$ python3 -q
>>> import numpy as np
>>> np.set_printoptions(precision=2, suppress=True, linewidth=100, floatmode="fixed")
>>> arr = np.array([[1.0, 0.2, 0.04, 0.01],
...     [0.2, 1.0, 0.2, 0.04],
...     [0.04, 0.2, 1.0, 0.2],
...     [0.01, 0.04, 0.2, 1.0]])
>>> # equal to its transpose
>>> L = np.linalg.cholesky(arr)
>>> L
array([[1.00, 0.00, 0.00, 0.00],
       [0.20, 0.98, 0.00, 0.00],
       [0.04, 0.20, 0.98, 0.00],
       [0.01, 0.04, 0.20, 0.98]])
>>> np.diag(L) ** 2
array([1.00, 0.96, 0.96, 0.96])
>>> round(np.prod(np.diag(L)) ** 2, 2), round(np.linalg.det(arr), 2)
(np.float64(0.88), np.float64(0.88))
>>> np.linalg.eigvalsh(arr).min() > 0
np.True_
>>> x0 = np.array([-1, 0, -1, -1])
>>> target = arr @ x0
>>> b, lr = np.zeros(4), 1 / np.linalg.norm(arr, 2) ** 2
>>> for i in range(50):
...     b -= lr * arr.T @ (arr @ b - target)
...     if i % 10 == 0: print(i, round(np.linalg.norm(arr @ b - target), 2))
... 
0 0.53
10 0.01
20 0.0
30 0.0
40 0.0
>>> np.round(np.linalg.cond(arr), 2)
np.float64(1.92)
>>> b.round(2) + 0
array([-1.00,  0.00, -1.00, -1.00])
>>> vals, vecs = np.linalg.eigh(arr)
>>> x0 = np.array([4, 4, 5, 1])
>>> round(x0 @ arr @ x0 / (x0 @ x0), 2), np.round(vals[0], 2), np.round(vals[-1], 2)
(np.float64(1.32), np.float64(0.71), np.float64(1.36))
>>> x0 @ arr @ x0
np.float64(76.4)
>>> q, vecs = np.linalg.qr(arr[:, :1])[0], np.linalg.qr(arr[:, 1:])[0]
>>> s = np.linalg.svd(q.T @ vecs, compute_uv=False)
>>> s
array([0.39])
>>> round(float(np.linalg.norm(q @ q.T - vecs @ vecs.T, 2)), 2)
1.0
>>> (s > 0.9).sum()
np.int64(0)
>>> X = np.load("a.npy")
>>> X
array([[0, 0, 2],
       [3, 1, 3],
       [1, 3, 1]])
>>> def softmax(z):
...     e = np.exp(z - z.max(axis=-1, keepdims=True))
...     return e / e.sum(axis=-1, keepdims=True)
... 
>>> softmax(X[1] + -3)
array([0.47, 0.06, 0.47])
>>> np.round(softmax(10 * X[1]), 2) + 0
array([0.50, 0.00, 0.50])
>>> scores = X @ X.T / np.sqrt(3)
>>> np.round(softmax(scores), 2) + 0
array([[0.22, 0.71, 0.07],
       [0.00, 1.00, 0.00],
       [0.00, 0.24, 0.76]])
>>> softmax(scores).round(6).argmax(axis=1)
array([1, 1, 2])
>>> np.round(softmax(scores + np.triu(np.full(scores.shape, -np.inf), 1)), 2) + 0
array([[1.00, 0.00, 0.00],
       [0.00, 1.00, 0.00],
       [0.00, 0.24, 0.76]])
